$ python -q
>>> import numpy as np
>>> from numpy import linalg as LA
>>> np.set_printoptions(precision=2, suppress=True, linewidth=160, sign=" ")
>>> tidy = lambda a: np.round(a, 2) + 0
>>> data = np.load("out17.npy")
>>> data
array([[ -3,  -5,  -2,  -5,  -1,   2,   5,  -1,   1,  -1,   1,   4],
       [  1,   4,   5,   1,  -2,  -4,   5,  -4,   4,   4,  -4,  -4],
       [ -1,   5,  -3,  -3,  -1,   4,   5,  -2,  -3,   1,  -2,   0],
       [  4,  -1,   3,   2,   3,   0,   5,   5,   4,   5,   5,   5],
       [  1,   2,  -4,  -4,   3,   1,   2,   4,   3,  -2,   1,  -5],
       [ -4,   4,  -1,   1,   4,  -2,  -3,  -3,   2,   2,  -2,  -4],
       [  2,   2,   1,  -3,  -1,  -4,  -2,  -2,   5,   1,  -3,   5],
       [  2,  15,  23,   0, -11, -18,  30, -21,  21,  19, -19, -16]])
>>> print(tidy(np.trace(LA.pinv(data) @ data)))
7.0
>>> np.allclose(data[:-1].T @ LA.lstsq(data[:-1].T, data[-1])[0], data[-1])
True
>>> LA.lstsq(data[:-1].T, data[-1])[2]
np.int32(7)
>>> np.abs(np.diag(LA.qr(data)[1])) > 1e-9
array([ True,  True,  True,  True,  True,  True,  True, False])
>>> arr = np.load("dump.npy")
>>> arr
array([[-3.53, -3.65,  1.75, -2.65,  2.76,  3.73,  1.93, -0.46, -0.66,  3.75, -4.92],
       [ 3.8 ,  2.08,  4.3 ,  0.73,  0.49,  3.59, -1.81,  3.62,  0.46, -4.81,  3.06],
       [-0.9 ,  3.28,  1.7 ,  1.34, -0.58, -2.26, -6.97,  3.43, -0.74, -3.64,  2.05],
       [ 0.87, -0.69,  1.75, -0.67,  0.69, -5.83, -0.81, -4.17, -5.32, -2.91,  2.45],
       [-2.24, -4.9 , -1.43, -4.5 , -1.37,  1.21, -4.06, -3.22,  0.82,  3.2 ,  2.76],
       [-2.25, -5.87,  0.86, -3.08, -3.58, -0.6 ,  2.72, -0.64, -3.34, -3.07, -2.94],
       [ 3.92, -2.8 , -0.93,  5.11,  0.64, -2.5 , -4.39, -0.67,  4.15,  0.86,  2.33],
       [-1.14,  1.24, -3.7 , -1.92, -5.33,  3.33, -0.19,  1.17,  3.3 , -3.58,  3.9 ],
       [ 2.95, -1.6 , -5.55, -2.22,  0.89, -0.22, -2.66, -2.1 , -1.09,  0.76,  6.23],
       [-3.97,  2.15, -0.94, -2.3 ,  5.1 , -0.06,  1.66, -0.83,  5.86, -0.5 ,  3.07],
       [-2.83, -4.14, -4.72,  3.55, -3.73, -1.78,  2.49,  0.4 , -3.36, -2.12, -0.89],
       [ 3.25, -3.39, -5.5 ,  0.96, -2.51,  3.81,  1.17, -2.34,  2.99,  1.22, -2.94],
       [ 2.7 ,  0.34, -2.43,  3.13,  4.07,  0.53,  3.71, -3.01,  0.69, -0.19,  6.06],
       [-4.28, -4.21,  1.63, -2.67,  0.46, -2.13,  0.51,  2.95,  0.64, -6.18, -1.35]])
>>> f = np.array([-1, 2])
>>> tidy(np.convolve(arr[8], f))
array([-2.95,  7.5 ,  2.35, -8.88, -5.33,  2.  ,  2.22, -3.22, -3.11, -2.94, -4.71, 12.46])
>>> r = LA.matrix_rank(data)
>>> print(r)
7
>>> null = LA.svd(data)[2][r:].T
>>> LA.matrix_rank(data.T @ data), LA.matrix_rank(data @ data.T)
(np.int64(7), np.int64(7))
>>> np.allclose(data @ null, 0)
True
>>> print(null.shape)
(12, 5)
>>> [int(LA.matrix_rank(data[:, :j + 1])) for j in range(12)]
[1, 2, 3, 4, 5, 6, 7, 7, 7, 7, 7, 7]
>>> x = np.array([4, 4, -3, 2, 5, -2, 0, 1, -2, -1, 5])
>>> y = arr @ x
>>> tidy(LA.pinv(arr) @ arr)
array([[ 1.,  0.,  0.,  0.,  0.,  0.,  0.,  0.,  0.,  0.,  0.],
       [ 0.,  1.,  0.,  0.,  0.,  0.,  0.,  0.,  0.,  0.,  0.],
       [ 0.,  0.,  1.,  0.,  0.,  0.,  0.,  0.,  0.,  0.,  0.],
       [ 0.,  0.,  0.,  1.,  0.,  0.,  0.,  0.,  0.,  0.,  0.],
       [ 0.,  0.,  0.,  0.,  1.,  0.,  0.,  0.,  0.,  0.,  0.],
       [ 0.,  0.,  0.,  0.,  0.,  1.,  0.,  0.,  0.,  0.,  0.],
       [ 0.,  0.,  0.,  0.,  0.,  0.,  1.,  0.,  0.,  0.,  0.],
       [ 0.,  0.,  0.,  0.,  0.,  0.,  0.,  1.,  0.,  0.,  0.],
       [ 0.,  0.,  0.,  0.,  0.,  0.,  0.,  0.,  1.,  0.,  0.],
       [ 0.,  0.,  0.,  0.,  0.,  0.,  0.,  0.,  0.,  1.,  0.],
       [ 0.,  0.,  0.,  0.,  0.,  0.,  0.,  0.,  0.,  0.,  1.]])
>>> tidy(LA.lstsq(arr, y)[0])
array([ 4.,  4., -3.,  2.,  5., -2.,  0.,  1., -2., -1.,  5.])
>>> rng = np.random.default_rng(718542)
>>> y = y + 0.05 * rng.normal(size=14)
>>> tidy(y)
array([-60.37,  30.16,  27.57,  30.96, -36.8 , -63.5 ,  27.52,  -8.03,  52.97,  19.92, -16.93, -26.47,  71.09, -36.52])
>>> b, *_ = LA.lstsq(arr, y)
>>> tidy(arr.T @ (y - arr @ b))
array([ 0.,  0.,  0.,  0.,  0.,  0.,  0.,  0.,  0.,  0.,  0.])
>>> tidy(LA.norm(y - arr @ b))
np.float64(0.04)
>>> print(b.round())
[ 4.  4. -3.  2.  5. -2. -0.  1. -2. -1.  5.]
>>> x = np.array([0, 1, 1, 1, 2, 1, 3, 3, 0, 2, 3])
>>> h1 = np.maximum(arr @ x, 0)
>>> tidy(arr.T @ h1)
array([ 58.35,  80.45, -15.6 ,  54.52, 234.51,  81.25, 116.04, -46.02, 142.61, -88.75, 281.98])
>>> np.flatnonzero(h1 > 1e-9)
array([  0,   1,   9,  12])
>>> M = np.array([[-2, -2, 1, -1, -3, -2, -2, -3, 0, -3, 2],
...     [-2, -2, -3, 0, -1, -1, 0, -1, 2, -2, -1],
...     [-3, 3, 0, -3, 2, 0, 2, -1, 1, 2, 3],
...     [-3, -3, -2, -2, -1, 3, 0, -2, -2, 1, 2],
...     [0, -3, -3, 2, 1, 2, -3, -2, 2, -2, 0],
...     [-2, -2, -1, 2, -1, -2, 2, 1, 0, 2, -1],
...     [0, 3, 0, -2, 2, 1, 3, 2, 1, 2, -2],
...     [3, -3, -3, 3, 2, 1, 1, 1, 1, 3, 3],
...     [0, 1, 1, -2, 2, 2, -3, -3, -2, 0, 0],
...     [0, -1, 3, 0, 0, 1, -2, -3, 1, -1, 3],
...     [0, -1, -2, -3, 2, 0, -1, 1, 3, 2, 2],
...     [3, 1, 3, -1, -2, 1, -1, 2, -3, 0, -2]])
>>> M[-1] = M[0] + 4 * M[1]
>>> M
array([[ -2,  -2,   1,  -1,  -3,  -2,  -2,  -3,   0,  -3,   2],
       [ -2,  -2,  -3,   0,  -1,  -1,   0,  -1,   2,  -2,  -1],
       [ -3,   3,   0,  -3,   2,   0,   2,  -1,   1,   2,   3],
       [ -3,  -3,  -2,  -2,  -1,   3,   0,  -2,  -2,   1,   2],
       [  0,  -3,  -3,   2,   1,   2,  -3,  -2,   2,  -2,   0],
       [ -2,  -2,  -1,   2,  -1,  -2,   2,   1,   0,   2,  -1],
       [  0,   3,   0,  -2,   2,   1,   3,   2,   1,   2,  -2],
       [  3,  -3,  -3,   3,   2,   1,   1,   1,   1,   3,   3],
       [  0,   1,   1,  -2,   2,   2,  -3,  -3,  -2,   0,   0],
       [  0,  -1,   3,   0,   0,   1,  -2,  -3,   1,  -1,   3],
       [  0,  -1,  -2,  -3,   2,   0,  -1,   1,   3,   2,   2],
       [-10, -10, -11,  -1,  -7,  -6,  -2,  -7,   8, -11,  -2]])
>>> Uu, sigma, Vt = LA.svd(M)
>>> tidy(sigma)
array([ 27.14,  10.3 ,   9.47,   9.07,   6.33,   5.7 ,   3.39,   2.55,   2.29,   1.33,   0.02])
>>> np.argmax(sigma[:-1] / (sigma[1:] + 1e-6)) + 1
np.int64(10)
>>> B = Uu[:, :10] @ np.diag(sigma[:10]) @ Vt[:10]
>>> tidy(LA.norm(M - B) / LA.norm(M))
np.float64(0.0)
>>> tidy(B)
array([[ -2.  ,  -2.01,   1.  ,  -1.  ,  -2.99,  -2.  ,  -2.  ,  -3.  ,   0.  ,  -3.01,   2.  ],
       [ -2.  ,  -2.  ,  -3.  ,   0.  ,  -1.  ,  -1.  ,   0.  ,  -1.  ,   2.  ,  -2.  ,  -1.  ],
       [ -3.  ,   3.  ,   0.  ,  -3.  ,   2.  ,   0.  ,   2.  ,  -1.  ,   1.  ,   2.  ,   3.  ],
       [ -3.  ,  -3.  ,  -2.  ,  -2.  ,  -1.  ,   3.  ,   0.  ,  -2.  ,  -2.  ,   1.  ,   2.  ],
       [  0.  ,  -3.  ,  -3.  ,   2.  ,   1.01,   2.  ,  -3.  ,  -2.  ,   2.  ,  -2.  ,   0.  ],
       [ -2.  ,  -2.  ,  -1.  ,   2.  ,  -1.  ,  -2.  ,   2.  ,   1.  ,   0.  ,   2.  ,  -1.  ],
       [  0.  ,   3.  ,   0.  ,  -2.  ,   2.01,   1.  ,   3.  ,   2.  ,   1.  ,   2.  ,  -2.  ],
       [  3.  ,  -3.  ,  -3.  ,   3.  ,   2.  ,   1.  ,   1.  ,   1.  ,   1.  ,   3.  ,   3.  ],
       [  0.  ,   1.  ,   1.  ,  -2.  ,   2.  ,   2.  ,  -3.  ,  -3.  ,  -2.  ,   0.  ,   0.  ],
       [  0.  ,  -1.  ,   3.  ,   0.  ,   0.  ,   1.  ,  -2.  ,  -3.  ,   1.  ,  -1.  ,   3.  ],
       [  0.  ,  -1.  ,  -2.  ,  -3.  ,   2.  ,   0.  ,  -1.  ,   1.  ,   3.  ,   2.  ,   2.  ],
       [-10.  , -10.  , -11.  ,  -1.  ,  -7.  ,  -6.  ,  -2.  ,  -7.  ,   8.  , -11.  ,  -2.  ]])
>>> tidy(np.abs(M - B).max())
np.float64(0.01)
>>> print(LA.matrix_rank(B))
10
